$ python -q
>>> import numpy as np
>>> from numpy import linalg as LA
>>> np.set_printoptions(precision=2, suppress=True, linewidth=160)
>>> rng = np.random.default_rng(540242)
>>> X = np.array([[5, 2, 5, -1, -4, -1, -2, 1, -3],
...     [-5, 1, 2, 2, -3, -1, 1, 1, -2],
...     [2, -5, -1, -3, -2, -2, -3, 3, -2],
...     [0, 0, 3, 3, -2, 4, -5, -5, 5],
...     [-5, 4, 4, -3, 0, 5, 4, 3, 3],
...     [2, -1, 1, -1, 3, 3, 5, 2, 2]]) * (rng.random((6, 9)) < 0.3)
>>> X
array([[ 0,  0,  5,  0,  0,  0, -2,  1,  0],
       [ 0,  0,  0,  2,  0,  0,  0,  0,  0],
       [ 2, -5,  0, -3,  0,  0,  0,  0, -2],
       [ 0,  0,  3,  0,  0,  0,  0,  0,  5],
       [ 0,  0,  0,  0,  0,  0,  0,  3,  3],
       [ 0, -1,  0, -1,  0,  0,  0,  0,  0]])
>>> # columns 4 and 5 are equal
>>> other = np.array([[-5, -1, 9],
...     [-4, 1, 4],
...     [5, 9, 2],
...     [-5, -4, 0],
...     [8, -9, 4],
...     [8, -6, -2],
...     [-1, -9, -2],
...     [-7, 6, -3],
...     [5, -4, -7]])
>>> np.vstack([X, other.T]).shape
(9, 9)
>>> LA.matrix_rank(X @ other)
np.int64(3)
>>> np.einsum("ij->j", X)
array([ 2, -6,  8, -2,  0,  0, -2,  4,  6])
>>> np.einsum("ij,ij->i", X, X)
array([30,  4, 42, 34, 18,  2])
>>> LA.matrix_rank(np.vstack([X, other.T]))
np.int64(9)
>>> u = np.array([1, 3, 3])
>>> np.polyval(u, X[5])
array([3, 1, 3, 1, 3, 3, 3, 3, 3])
>>> np.convolve(X[5], u)
array([ 0, -1, -3, -4, -3, -3,  0,  0,  0,  0,  0])
>>> T = np.stack([X, 5 * X, X[::-1]])
>>> np.einsum("bij,cij->bc", T, T)
array([[ 130,  650,  -20],
       [ 650, 3250, -100],
       [ -20, -100,  130]])
>>> LA.matrix_rank(T.reshape(3, -1))
np.int64(2)
>>> m1 = np.load("a.npy")
>>> m1
array([[-0.1 ,  0.4 , -0.46],
       [-0.1 , -1.2 ,  1.26],
       [ 0.1 , -1.1 ,  1.25],
       [ 1.  , -0.9 ,  1.04],
       [ 2.4 , -0.6 ,  0.45],
       [ 0.1 , -0.2 , -0.18],
       [ 0.4 , -1.  ,  0.63],
       [-0.1 ,  1.  , -1.4 ],
       [-0.5 ,  1.5 , -1.52],
       [-1.4 ,  0.7 , -0.45],
       [-0.1 ,  1.  , -1.34],
       [ 1.1 ,  0.5 , -0.39],
       [ 0.8 , -0.1 , -0.04],
       [ 0.  ,  0.3 , -0.51],
       [-0.2 , -1.6 ,  2.33],
       [ 1.5 ,  0.9 , -0.87],
       [-0.3 , -0.6 ,  0.47],
       [-0.5 ,  0.3 , -0.07],
       [-0.9 ,  0.8 , -0.79],
       [ 0.8 , -0.2 ,  0.11],
       [-0.8 ,  0.6 , -0.38],
       [ 2.1 ,  1.3 , -1.46],
       [-0.1 , -1.1 ,  1.28],
       [ 1.1 , -0.3 ,  0.35],
       [-0.1 , -1.1 ,  0.94],
       [-1.  ,  1.9 , -1.82],
       [ 1.  ,  0.8 , -0.85],
       [ 1.6 , -1.  ,  0.93],
       [ 1.4 ,  0.  , -0.17],
       [ 1.4 , -0.8 ,  0.98],
       [-1.  ,  1.5 , -1.3 ],
       [-1.4 ,  0.1 , -0.34],
       [-0.7 , -0.9 ,  0.7 ]])
>>> Ac = m1 - m1.mean(axis=0)
>>> evecs = LA.svd(Ac)[2][:2]
>>> other = Ac - Ac @ evecs.T @ evecs
>>> (Ac @ evecs.T).std(axis=0)
array([1.36, 0.94])
>>> np.round(np.cov(Ac @ evecs.T, rowvar=False), 2) + 0
array([[1.92, 0.  ],
       [0.  , 0.92]])
>>> other.std(axis=0)
array([0.01, 0.11, 0.1 ])
